$ ipython --no-banner

In [1]: import numpy as np

In [2]: np.set_printoptions(precision=2, suppress=True, linewidth=120)

In [3]: def tidy(a):
   ...:     return np.round(a, 2) + 0
   ...: 

In [4]: A = np.load("run5.npy")

In [5]: A
Out[5]: 
array([[ 4,  4,  3,  1],
       [ 0, 40,  0,  5],
       [ 1,  5, 20,  1],
       [ 0,  3,  0, 41]])

In [6]: rng = np.random.default_rng(8861)

In [7]: M2 = A + rng.integers(-2, 3, (4, 3)) @ rng.integers(-2, 3, (3, 4))

In [8]: M2
Out[8]: 
array([[ 9,  9,  1,  0],
       [ 6, 46, -2,  5],
       [ 5,  9, 18,  1],
       [ 6,  9,  0, 43]])

In [9]: np.linalg.matrix_rank(M2 - A, tol=1e-8)
Out[9]: np.int64(3)

In [10]: print(np.abs(M2 - A).sum(axis=1))
[13 14 10 14]

In [11]: print(tidy(np.linalg.svd(M2 - A, compute_uv=False)))
[15.31  2.84  0.65  0.  ]

In [12]: P = np.triu(np.array([[1, 2, 0, 1], [0, 0, 1, 3], [2, 1, 1, 0], [3, 1, 2, 3]]), 1) + np.eye(4)

In [13]: M2 = P @ A @ np.linalg.inv(P)

In [14]: np.linalg.matrix_rank(M2)
Out[14]: np.int64(4)

In [15]: tidy(np.poly(M2))
Out[15]: array([     1.,   -105.,   3646., -45237., 125125.])

In [16]: tidy(np.linalg.det(M2))
Out[16]: np.float64(125125.0)

In [17]: M2 = A[0, 0] * A[1:] - np.outer(A[1:, 0], A[0])

In [18]: M2
Out[18]: 
array([[  0, 160,   0,  20],
       [  0,  16,  77,   3],
       [  0,  12,   0, 164]])

In [19]: A[:, 0] / A[0, 0]
Out[19]: array([1.  , 0.  , 0.25, 0.  ])

In [20]: np.flatnonzero(~M2.round(6).any(axis=1))
Out[20]: array([], dtype=int64)

In [21]: feats = np.loadtxt("data.csv", delimiter=",")

In [22]: feats
Out[22]: 
array([[  0.53,  13.68,   4.81,  20.03,  -0.52,  -0.23,   8.39],
       [  1.99,  14.63,   5.05,  18.09,  -0.27,   0.83,   8.71],
       [ -0.1 ,  14.94,   5.94,  20.02,  -0.75,  -0.85,   9.75],
       [  1.06,  15.12,   5.49,  19.59,  -2.01,  -0.74,   8.28],
       [  1.09,  14.54,   4.83,  18.73,  -0.63,  -0.16,   8.29],
       [  4.67,  -3.71,   1.7 , -17.83,  10.65,   2.39,  12.54],
       [  1.6 ,  -5.22,   0.71, -18.3 ,  10.72,   2.51,  12.37],
       [  0.47,  16.73,  11.58,   5.14,  16.62,  -6.22, -19.34],
       [  2.22,  -4.68,   0.2 , -18.22,   8.24,   5.05,  12.39],
       [  1.97,  13.93,   4.3 ,  18.82,  -2.38,   0.55,   6.17],
       [  0.39,  15.62,   5.14,  19.77,  -0.55,   0.02,   7.94],
       [  0.49,  13.78,   3.71,  19.69,  -0.31,   0.45,   9.33],
       [  0.59,  16.33,  15.27,   5.52,  18.2 ,  -6.06, -20.93],
       [  0.74,  -3.19,   0.09, -17.85,   8.3 ,   2.55,  13.48],
       [  1.62,  17.93,  14.17,   4.11,  17.02,  -7.27, -19.85],
       [ -0.49,  17.08,  12.43,   2.57,  16.56,  -9.82, -21.72],
       [  0.56,  -4.82,   1.78, -18.16,   9.89,   3.16,  12.5 ],
       [  2.3 ,  -4.89,   0.87, -18.92,  10.47,   4.01,  12.96],
       [  1.67,  17.67,  12.63,   4.79,  16.42,  -7.61, -18.98],
       [  2.  ,  13.72,   4.63,  19.95,  -1.09,  -0.26,   9.76],
       [  1.41,  16.9 ,  14.28,   2.84,  18.03,  -8.93, -20.79],
       [ -1.46,  16.03,  12.7 ,   4.02,  16.63,  -7.34, -19.58],
       [  2.4 ,  -4.49,   1.61, -16.27,   8.55,   3.04,  13.11],
       [  0.08,  13.91,   4.22,  19.74,  -1.68,  -0.59,   9.52],
       [  2.68,  -5.36,   1.52, -18.35,   9.84,   1.87,  13.32],
       [  2.8 ,  -5.74,   1.66, -17.44,  10.26,   3.78,  11.7 ],
       [ -1.18,  16.9 ,  14.02,   2.96,  17.07,  -6.41, -19.39],
       [  1.91,  -6.82,   2.16, -18.42,   9.  ,   2.12,  14.34],
       [  1.03,  -6.34,   0.65, -16.51,  10.68,   2.83,  14.41],
       [  3.44,  -5.66,   0.19, -16.04,  10.99,   1.99,  12.72],
       [  1.4 ,  13.67,   5.35,  20.12,  -1.74,  -0.97,   8.08],
       [ -1.17,  12.15,   3.94,  19.97,  -0.98,   1.38,   8.88],
       [ -0.48,  17.6 ,  13.51,   3.6 ,  14.86,  -9.42, -20.15],
       [  0.75,  18.61,  13.13,   3.58,  17.38,  -6.69, -20.18]])

In [23]: cen = feats - feats.mean(axis=0)

In [24]: left, sv, Vh = np.linalg.svd(cen, full_matrices=False)

In [25]: tidy((sv ** 2).sum() ** 2 / (sv ** 4).sum())
Out[25]: np.float64(1.9)

In [26]: print(tidy(sv))
[117.31  90.43   6.28   6.04   5.39   4.43   3.99]

In [27]: print(tidy(np.abs(Vh[-1])))
[0.08 0.4  0.7  0.03 0.53 0.17 0.2 ]

In [28]: M2 = feats + rng.integers(-2, 3, (34, 3)) @ rng.integers(-2, 3, (3, 7))

In [29]: print(tidy(M2))
[[  1.53  13.68   6.81  20.03   0.48  -0.23   8.39]
 [ -0.01  18.63   3.05  18.09  -1.27  -5.17  12.71]
 [ -2.1   18.94  -0.06  20.02  -0.75  -8.85  13.75]
 [ -1.94  13.12   4.49  19.59  -7.01   5.26   6.28]
 [  0.09  14.54  10.83  18.73  -3.63   3.84   8.29]
 [  5.67  -3.71  -0.3  -17.83  12.65   0.39  12.54]
 [ -0.4   -1.22   6.71 -18.3    7.72   0.51  16.37]
 [  0.47  20.73   9.58   5.14  18.62 -14.22 -15.34]
 [  2.22  -0.68   2.2  -18.22   9.24  -0.95  16.39]
 [  0.97  13.93   6.3   18.82  -4.38   2.55   6.17]
 [  1.39  17.62   6.14  19.77   1.45  -3.98   9.94]
 [  1.49   9.78   7.71  19.69  -1.31   8.45   5.33]
 [ -1.41  14.33  16.27   5.52  14.2   -0.06 -22.93]
 [  0.74  -1.19  -0.91 -17.85   9.3   -1.45  15.48]
 [  1.62  15.93  15.17   4.11  16.02  -3.27 -21.85]
 [  2.51  17.08  10.43   2.57  21.56 -13.82 -21.72]
 [  0.56  -2.82  -3.22 -18.16  11.89  -2.84  14.5 ]
 [  2.3   -2.89   3.87 -18.92  10.47   2.01  14.96]
 [  4.67  15.67   7.63   4.79  21.42  -9.61 -20.98]
 [  4.     9.72   6.63  19.95  -0.09   5.74   5.76]
 [ -0.59  20.9   20.28   2.84  15.03 -10.93 -16.79]
 [ -0.46  14.03  15.7    4.02  16.63  -3.34 -21.58]
 [ -2.6   -0.49   1.61 -16.27   2.55   1.04  17.11]
 [  2.08  17.91   6.22  19.74   2.32  -8.59  13.52]
 [  2.68  -3.36   0.52 -18.35  10.84  -2.13  15.32]
 [  2.8   -7.74  -1.34 -17.44  10.26   5.78   9.7 ]
 [  0.82  16.9   14.02   2.96  20.07  -8.41 -19.39]
 [  6.91 -10.82   2.16 -18.42  15.     4.12  10.34]
 [  5.03 -10.34  -5.35 -16.51  16.68   2.83  10.41]
 [  6.44  -7.66  -4.81 -16.04  15.99  -0.01  10.72]
 [ -1.6   11.67   4.35  20.12  -6.74   5.03   6.08]
 [ -1.17  14.15  10.94  19.97  -1.98   1.38  10.88]
 [  4.52  15.6   12.51   3.6   21.86 -11.42 -22.15]
 [  4.75  14.61   7.13   3.58  23.38  -6.69 -24.18]]

In [30]: np.abs(M2 - feats).sum(axis=1)
Out[30]: 
array([ 4., 19., 24., 19., 14.,  7., 21., 20., 17.,  7., 12., 22., 17., 10., 10., 14., 17.,  9., 19., 19., 21., 12.,
       21., 24., 10.,  9.,  7., 21., 24., 19., 19., 12., 19., 24.])

In [31]: cen = feats - feats.mean(axis=0)

In [32]: V = np.linalg.svd(cen)[2][:3]

In [33]: M2 = cen - cen @ V.T @ V

In [34]: print(tidy(np.diag(V.T @ V)))
[0.89 0.26 0.09 0.74 0.27 0.08 0.67]

In [35]: tidy((cen @ V.T).std(axis=0))
Out[35]: array([20.12, 15.51,  1.08])

In [36]: print(tidy(np.linalg.norm(M2) / np.linalg.norm(cen)))
0.07

In [37]: cen = (feats - feats.mean(axis=0)) / feats.std(axis=0)

In [38]: tidy(cen.std(axis=0))
Out[38]: array([1., 1., 1., 1., 1., 1., 1.])

In [39]: np.argwhere(np.abs(cen) > 2)
Out[39]: array([[5, 0]])

In [40]: c = np.linalg.lstsq(np.delete(cen, 2, axis=1), cen[:, 2])[0]

In [41]: np.abs(c).argmax()
Out[41]: np.int64(5)

In [42]: F = np.maximum(np.array([[3], [0], [4], [3], [8], [6], [7], [5], [8], [1], [3], [7]]) @ np.array([[1, 2, -3]]) + np.array([1, 2, 0]), 0)

In [43]: F
Out[43]: 
array([[ 4,  8,  0],
       [ 1,  2,  0],
       [ 5, 10,  0],
       [ 4,  8,  0],
       [ 9, 18,  0],
       [ 7, 14,  0],
       [ 8, 16,  0],
       [ 6, 12,  0],
       [ 9, 18,  0],
       [ 2,  4,  0],
       [ 4,  8,  0],
       [ 8, 16,  0]])

In [44]: M2 = F + rng.integers(-2, 3, (12, 1)) @ rng.integers(-2, 3, (1, 3))

In [45]: M2
Out[45]: 
array([[ 2, 10,  0],
       [ 1,  2,  0],
       [ 7,  8,  0],
       [ 5,  7,  0],
       [11, 16,  0],
       [ 6, 15,  0],
       [10, 14,  0],
       [ 5, 13,  0],
       [10, 17,  0],
       [ 3,  3,  0],
       [ 5,  7,  0],
       [10, 14,  0]])

In [46]: print(np.abs(M2 - F).sum(axis=1))
[4 0 4 2 4 2 4 2 2 2 2 4]

In [47]: M2 = F[0, 0] * F[1:] - np.outer(F[1:, 0], F[0])

In [48]: M2
Out[48]: 
array([[0, 0, 0],
       [0, 0, 0],
       [0, 0, 0],
       [0, 0, 0],
       [0, 0, 0],
       [0, 0, 0],
       [0, 0, 0],
       [0, 0, 0],
       [0, 0, 0],
       [0, 0, 0],
       [0, 0, 0]])

In [49]: F[:, 0] / F[0, 0]
Out[49]: array([1.  , 0.25, 1.25, 1.  , 2.25, 1.75, 2.  , 1.5 , 2.25, 0.5 , 1.  , 2.  ])

In [50]: np.flatnonzero(~M2.round(6).any(axis=1))
Out[50]: array([ 0,  1,  2,  3,  4,  5,  6,  7,  8,  9, 10])

In [51]: M2 = A / np.sqrt((A ** 2).mean(axis=1, keepdims=True))

In [52]: tidy(np.linalg.norm(M2, axis=1))
Out[52]: array([2., 2., 2., 2.])

In [53]: A - A.mean(axis=1, keepdims=True)
Out[53]: 
array([[  1.  ,   1.  ,   0.  ,  -2.  ],
       [-11.25,  28.75, -11.25,  -6.25],
       [ -5.75,  -1.75,  13.25,  -5.75],
       [-11.  ,  -8.  , -11.  ,  30.  ]])

In [54]: np.linalg.matrix_rank(M2) == np.linalg.matrix_rank(A)
Out[54]: np.True_

In [55]: m1 = np.array([[8, 8, 0, 0], [1, 1, 0, 0], [0, 0, 8, 8], [0, 0, 1, 1]])

In [56]: x0 = np.array([2, 3, 3, -3])

In [57]: a = np.maximum(m1 @ x0, 0)

In [58]: print(m1.T @ a)
[325 325   0   0]

In [59]: np.flatnonzero(a > 1e-9)
Out[59]: array([0, 1])

In [60]: m1 * (a > 1e-9)[:, None]
Out[60]: 
array([[8, 8, 0, 0],
       [1, 1, 0, 0],
       [0, 0, 0, 0],
       [0, 0, 0, 0]])

In [61]: tidy(np.tanh(m1 @ x0))
Out[61]: array([1., 1., 0., 0.])

In [62]: mat = np.cumsum(np.array([[2, 2, -1, -3, 3],
    ...:     [-4, -3, -2, -4, 5],
    ...:     [1, -2, 0, 3, -5],
    ...:     [4, -4, 3, 1, 4],
    ...:     [4, -1, 2, 3, -1],
    ...:     [-2, -2, -2, -5, -1],
    ...:     [3, 3, -1, -1, 4],
    ...:     [5, 1, 0, 5, 5],
    ...:     [1, -1, -2, 0, 1],
    ...:     [5, -4, 1, -1, 5],
    ...:     [4, 5, -5, -5, -4],
    ...:     [5, -2, 1, 4, 3],
    ...:     [4, 5, -3, -3, -2],
    ...:     [2, 2, 2, -3, 3],
    ...:     [-5, 0, 4, 3, -2],
    ...:     [-3, -2, -4, 4, -4],
    ...:     [-4, -4, -1, -5, -3],
    ...:     [4, 4, 1, -4, 4],
    ...:     [0, 0, 1, -3, -2],
    ...:     [2, 2, -3, 3, -5],
    ...:     [-5, -5, 0, -3, 4],
    ...:     [0, -1, 4, 4, -4],
    ...:     [0, 5, -3, 2, 3],
    ...:     [3, 3, 0, -1, -1],
    ...:     [-2, 2, -3, 4, 0]]), axis=0)

In [63]: mat
Out[63]: 
array([[  2,   2,  -1,  -3,   3],
       [ -2,  -1,  -3,  -7,   8],
       [ -1,  -3,  -3,  -4,   3],
       [  3,  -7,   0,  -3,   7],
       [  7,  -8,   2,   0,   6],
       [  5, -10,   0,  -5,   5],
       [  8,  -7,  -1,  -6,   9],
       [ 13,  -6,  -1,  -1,  14],
       [ 14,  -7,  -3,  -1,  15],
       [ 19, -11,  -2,  -2,  20],
       [ 23,  -6,  -7,  -7,  16],
       [ 28,  -8,  -6,  -3,  19],
       [ 32,  -3,  -9,  -6,  17],
       [ 34,  -1,  -7,  -9,  20],
       [ 29,  -1,  -3,  -6,  18],
       [ 26,  -3,  -7,  -2,  14],
       [ 22,  -7,  -8,  -7,  11],
       [ 26,  -3,  -7, -11,  15],
       [ 26,  -3,  -6, -14,  13],
       [ 28,  -1,  -9, -11,   8],
       [ 23,  -6,  -9, -14,  12],
       [ 23,  -7,  -5, -10,   8],
       [ 23,  -2,  -8,  -8,  11],
       [ 26,   1,  -8,  -9,  10],
       [ 24,   3, -11,  -5,  10]])

In [64]: P = mat @ np.linalg.solve(mat.T @ mat, mat.T)

In [65]: tidy(P @ mat[:, 2])
Out[65]: 
array([ -1.,  -3.,  -3.,   0.,   2.,   0.,  -1.,  -1.,  -3.,  -2.,  -7.,  -6.,  -9.,  -7.,  -3.,  -7.,  -8.,  -7.,
        -6.,  -9.,  -9.,  -5.,  -8.,  -8., -11.])

In [66]: np.allclose(P @ P, P)
Out[66]: True

In [67]: tidy(np.diag(P))
Out[67]: 
array([0.08, 0.51, 0.17, 0.1 , 0.19, 0.23, 0.12, 0.13, 0.16, 0.26, 0.09, 0.19, 0.14, 0.24, 0.38, 0.18, 0.2 , 0.11,
       0.27, 0.21, 0.23, 0.27, 0.08, 0.12, 0.33])
